% ipython --no-banner

In [1]: import numpy as np

In [2]: import numpy.linalg as la

In [3]: np.set_printoptions(precision=2, suppress=True, linewidth=160, sign=" ")

In [4]: m1 = np.loadtxt("w.csv", delimiter=",")

In [5]: m1
Out[5]: 
array([[ 9.,  5.,  0.,  0.,  0.,  0.],
       [ 0.,  6.,  0.,  0.,  0.,  0.],
       [ 3.,  1.,  0.,  0.,  0.,  0.],
       [ 0.,  0.,  9.,  5.,  0.,  0.],
       [ 0.,  0.,  0.,  6.,  0.,  0.],
       [ 0.,  0.,  3.,  1.,  0.,  0.],
       [ 0.,  0.,  0.,  0.,  9.,  5.],
       [ 0.,  0.,  0.,  0.,  0.,  6.],
       [ 0.,  0.,  0.,  0.,  3.,  1.]])

In [6]: t = np.radians(120)

In [7]: R = np.eye(6)

In [8]: R[5, 5] = R[0, 0] = np.cos(t)

In [9]: R[5, 0], R[0, 5] = -np.sin(t), np.sin(t)

In [10]: R
Out[10]: 
array([[-0.5 ,  0.  ,  0.  ,  0.  ,  0.  ,  0.87],
       [ 0.  ,  1.  ,  0.  ,  0.  ,  0.  ,  0.  ],
       [ 0.  ,  0.  ,  1.  ,  0.  ,  0.  ,  0.  ],
       [ 0.  ,  0.  ,  0.  ,  1.  ,  0.  ,  0.  ],
       [ 0.  ,  0.  ,  0.  ,  0.  ,  1.  ,  0.  ],
       [-0.87,  0.  ,  0.  ,  0.  ,  0.  , -0.5 ]])

In [11]: other = m1 @ R.T

In [12]: round(la.det(R), 2), np.trace(R)
Out[12]: (np.float64(1.0), np.float64(3.0))

In [13]: other
Out[13]: 
array([[-4.5 ,  5.  ,  0.  ,  0.  ,  0.  , -7.79],
       [ 0.  ,  6.  ,  0.  ,  0.  ,  0.  ,  0.  ],
       [-1.5 ,  1.  ,  0.  ,  0.  ,  0.  , -2.6 ],
       [ 0.  ,  0.  ,  9.  ,  5.  ,  0.  ,  0.  ],
       [ 0.  ,  0.  ,  0.  ,  6.  ,  0.  ,  0.  ],
       [ 0.  ,  0.  ,  3.  ,  1.  ,  0.  ,  0.  ],
       [ 4.33,  0.  ,  0.  ,  0.  ,  9.  , -2.5 ],
       [ 5.2 ,  0.  ,  0.  ,  0.  ,  0.  , -3.  ],
       [ 0.87,  0.  ,  0.  ,  0.  ,  3.  , -0.5 ]])

In [14]: np.abs(other - m1).max(axis=0)
Out[14]: array([ 13.5,   0. ,   0. ,   0. ,   0. ,   9. ])

In [15]: la.norm(m1, axis=1).argmax()
Out[15]: np.int64(0)

In [16]: round(la.norm(m1[1], 1), 2), np.round(la.norm(m1[1], np.inf), 2)
Out[16]: (np.float64(6.0), np.float64(6.0))

In [17]: np.round(la.norm(m1[1] - m1[7]), 2)
Out[17]: np.float64(8.49)

In [18]: round(float(la.norm(m1, 1)), 2), np.round(la.norm(m1, np.inf), 2)
Out[18]: (12.0, np.float64(14.0))

In [19]: round(float(la.norm(m1, "nuc")), 2)
Out[19]: 48.97

In [20]: la.norm(m1, axis=1)
Out[20]: array([ 10.3 ,   6.  ,   3.16,  10.3 ,   6.  ,   3.16,  10.3 ,   6.  ,   3.16])

In [21]: la.norm(m1, axis=0)
Out[21]: array([ 9.49,  7.87,  9.49,  7.87,  9.49,  7.87])
